>>> import numpy as np
>>> np.set_printoptions(precision=1, suppress=True, linewidth=100)
>>> def rnd(a):
...     return np.round(a, 1) + 0
... 
>>> W0 = np.vander(np.arange(4) - 2, 3, increasing=True)
>>> W0
array([[ 1, -2,  4],
       [ 1, -1,  1],
       [ 1,  0,  0],
       [ 1,  1,  1]])
>>> C2 = W0.T @ W0
>>> C2
array([[ 4, -2,  6],
       [-2,  6, -8],
       [ 6, -8, 18]])
>>> U, sv, vt = np.linalg.svd(C2, full_matrices=False)
>>> U.shape, sv.shape, vt.shape
((3, 3), (3,), (3, 3))
>>> rnd(sv / sv[0])
array([1. , 0.1, 0. ])
>>> np.abs(U[:, 0]).round(6).argmax()
np.int64(2)
>>> rnd(np.cumsum(sv ** 2) / np.sum(sv ** 2))
array([1., 1., 1.])
>>> rnd(U.T @ U)
array([[1., 0., 0.],
       [0., 1., 0.],
       [0., 0., 1.]])
>>> rnd(vt @ vt.T)
array([[1., 0., 0.],
       [0., 1., 0.],
       [0., 0., 1.]])
>>> rnd(sv)
array([24. ,  2.9,  1.2])
>>> x = np.array([-3, -4, 4])
>>> target = W0 @ x
>>> beta, lr = np.zeros(3), 1 / np.linalg.norm(W0, 2) ** 2
>>> for i in range(250):
...     beta -= lr * W0.T @ (W0 @ beta - target)
...     if i % 50 == 0: print(i, round(np.linalg.norm(W0 @ beta - target), 1))
... 
0 6.9
50 0.2
100 0.0
150 0.0
200 0.0
>>> rnd(np.linalg.cond(W0))
np.float64(4.5)
>>> hat = W0 @ np.linalg.solve(W0.T @ W0, W0.T)
>>> rnd((np.eye(4) - hat) @ W0)
array([[0., 0., 0.],
       [0., 0., 0.],
       [0., 0., 0.],
       [0., 0., 0.]])
>>> rnd(np.trace(hat))
np.float64(3.0)
>>> np.allclose(hat @ hat, hat)
True
>>> rnd(hat @ W0[:, 0])
array([1., 1., 1., 1.])
>>> q, r_ = np.linalg.qr(W0)
>>> rnd(np.abs(np.diag(r_)))
array([2. , 2.2, 2. ])
>>> np.trace(q @ q.T)
np.float64(3.0)
>>> rnd(q)
array([[-0.5, -0.7,  0.5],
       [-0.5, -0.2, -0.5],
       [-0.5,  0.2, -0.5],
       [-0.5,  0.7,  0.5]])
>>> rnd(q.T @ q)
array([[1., 0., 0.],
       [0., 1., 0.],
       [0., 0., 1.]])
>>> rng = np.random.default_rng(572522)
>>> m1 = np.triu(rng.random((5, 5)) < 0.5, 1).astype(int)
>>> m1 = m1 + m1.T
>>> m1
array([[0, 0, 1, 0, 1],
       [0, 0, 0, 1, 1],
       [1, 0, 0, 0, 0],
       [0, 1, 0, 0, 1],
       [1, 1, 0, 1, 0]])
>>> q, r_ = np.linalg.qr(m1)
>>> rnd(r_)
array([[-1.4, -0.7,  0. , -0.7,  0. ],
       [ 0. , -1.2,  0. , -0.4, -0.8],
       [ 0. ,  0. ,  1. ,  0. ,  1. ],
       [ 0. ,  0. ,  0. ,  1.2,  0.6],
       [ 0. ,  0. ,  0. ,  0. , -1. ]])
>>> rnd(q @ r_)
array([[0., 0., 1., 0., 1.],
       [0., 0., 0., 1., 1.],
       [1., 0., 0., 0., 0.],
       [0., 1., 0., 0., 1.],
       [1., 1., 0., 1., 0.]])
>>> rnd(abs(r_[0, 0])), rnd(np.linalg.norm(m1[:, 0]))
(np.float64(1.4), np.float64(1.4))
>>> rnd(q.T @ q)
array([[1., 0., 0., 0., 0.],
       [0., 1., 0., 0., 0.],
       [0., 0., 1., 0., 0.],
       [0., 0., 0., 1., 0.],
       [0., 0., 0., 0., 1.]])
>>> q.shape, r_.shape
((5, 5), (5, 5))
>>> rnd(np.trace(q @ q.T))
np.float64(5.0)
>>> m1 @ m1
array([[2, 1, 0, 1, 0],
       [1, 2, 0, 1, 1],
       [0, 0, 1, 0, 1],
       [1, 1, 0, 2, 1],
       [0, 1, 1, 1, 3]])
>>> low = np.diag(m1.sum(axis=1)) - m1
>>> round(np.linalg.det(low[1:, 1:]))
3
>>> low
array([[ 2,  0, -1,  0, -1],
       [ 0,  2,  0, -1, -1],
       [-1,  0,  1,  0,  0],
       [ 0, -1,  0,  2, -1],
       [-1, -1,  0, -1,  3]])
>>> F = np.array([[4.0, 1.0, 1.0, 1.0, 1.0],
...     [1.0, 4.0, 1.0, 1.0, 1.0],
...     [1.0, 1.0, 4.0, 1.0, 1.0],
...     [1.0, 1.0, 1.0, 4.0, 1.0],
...     [1.0, 1.0, 1.0, 1.0, 4.0]])
>>> C2 = F.T @ F
>>> rnd(np.linalg.svd(F, compute_uv=False) ** 2)
array([64.,  9.,  9.,  9.,  9.])
>>> vals, evecs = np.linalg.eigh(F)
>>> x = np.array([1, 0, -3, 3, -1])
>>> rnd(evecs * np.maximum(vals, 0) @ evecs.T)
array([[4., 1., 1., 1., 1.],
       [1., 4., 1., 1., 1.],
       [1., 1., 4., 1., 1.],
       [1., 1., 1., 4., 1.],
       [1., 1., 1., 1., 4.]])
>>> x @ F @ x
np.float64(60.0)
>>> vals, evecs = np.linalg.eigh(F)
>>> rnd(evecs @ np.diag(vals) @ evecs.T)
array([[4., 1., 1., 1., 1.],
       [1., 4., 1., 1., 1.],
       [1., 1., 4., 1., 1.],
       [1., 1., 1., 4., 1.],
       [1., 1., 1., 1., 4.]])
>>> np.abs(evecs[:, -1]).round(6).argmax()
np.int64(0)
>>> feats = np.array([[0, 0, 0, 0], [1, 1, 0, 1], [2, 1, 0, 1]])
>>> # null space of dimension 2
>>> U, sv, vt = np.linalg.svd(feats)
>>> evecs = vt[:(sv > 1e-8).sum()]
>>> x = feats[2] + 3 * feats[1] + rng.integers(2) * np.eye(4)[0]
>>> x
array([6., 4., 0., 4.])
>>> np.allclose(evecs.T @ evecs @ x, x)
True
>>> rnd(np.linalg.norm(x - evecs.T @ evecs @ x))
np.float64(0.0)
>>> vals, evecs = np.linalg.eigh(m1)
>>> x = np.array([2, 2, 8, 7, 7])
>>> (np.sign(evecs[:, -1].round(6)) == np.sign(evecs[0, -1].round(6))).astype(int)
array([1, 1, 1, 1, 1])
>>> np.abs(m1).sum(axis=1).max(), rnd(np.abs(vals).max())
(np.int64(3), np.float64(2.2))
>>> rnd(np.linalg.eigvalsh(m1[1:, 1:]))
array([-1., -1.,  0.,  2.])
>>> K = np.array([[-9, 3, -9, -3, 9], [-6, 2, -6, -2, 6], [-12, 4, -12, -4, 12]])
>>> # rows and columns are dependent
>>> U, sv, vt = np.linalg.svd(K)
>>> np.argmax(sv[:-1] / (sv[1:] + 1e-6)) + 1
np.int64(1)
>>> Y = U[:, :1] @ np.diag(sv[:1]) @ vt[:1]
>>> rnd(Y)
array([[ -9.,   3.,  -9.,  -3.,   9.],
       [ -6.,   2.,  -6.,  -2.,   6.],
       [-12.,   4., -12.,  -4.,  12.]])
>>> rnd(np.linalg.norm(K - Y) / np.linalg.norm(K))
np.float64(0.0)
>>> rnd(np.linalg.norm(K - Y, 2)), rnd(sv[1])
(np.float64(0.0), np.float64(0.0))
>>> np.linalg.matrix_rank(K, rtol=0.05)
np.int64(1)
>>> x = np.array([0, 3, 2, 3, 2])
>>> rnd(np.einsum("ij,j->i", Y, x))
array([0., 0., 0.])
>>> np.linalg.norm(Y @ x) <= np.linalg.norm(Y, 2) * np.linalg.norm(x) + 1e-9
np.True_
>>> Y @ x
array([0., 0., 0.])
>>> rnd(Y @ np.eye(5)[3])
array([-3., -2., -4.])
>>> np.linalg.matrix_rank(K, rtol=0.1)
np.int64(1)
>>> np.argsort(-np.linalg.norm(K, axis=0).round(6), kind="stable")[:3]
array([0, 2, 4])
>>> def softmax(z):
...     e = np.exp(z - z.max(axis=-1, keepdims=True))
...     return e / e.sum(axis=-1, keepdims=True)
... 
>>> rnd(softmax(K[1] + 3))
array([0., 0., 0., 0., 1.])
>>> att = K @ K.T / np.sqrt(5)
>>> rnd(softmax(att + np.triu(np.full(att.shape, -np.inf), 1)))
array([[1., 0., 0.],
       [1., 0., 0.],
       [0., 0., 1.]])
>>> rnd(softmax(att)[1] @ K)
array([-12.,   4., -12.,  -4.,  12.])
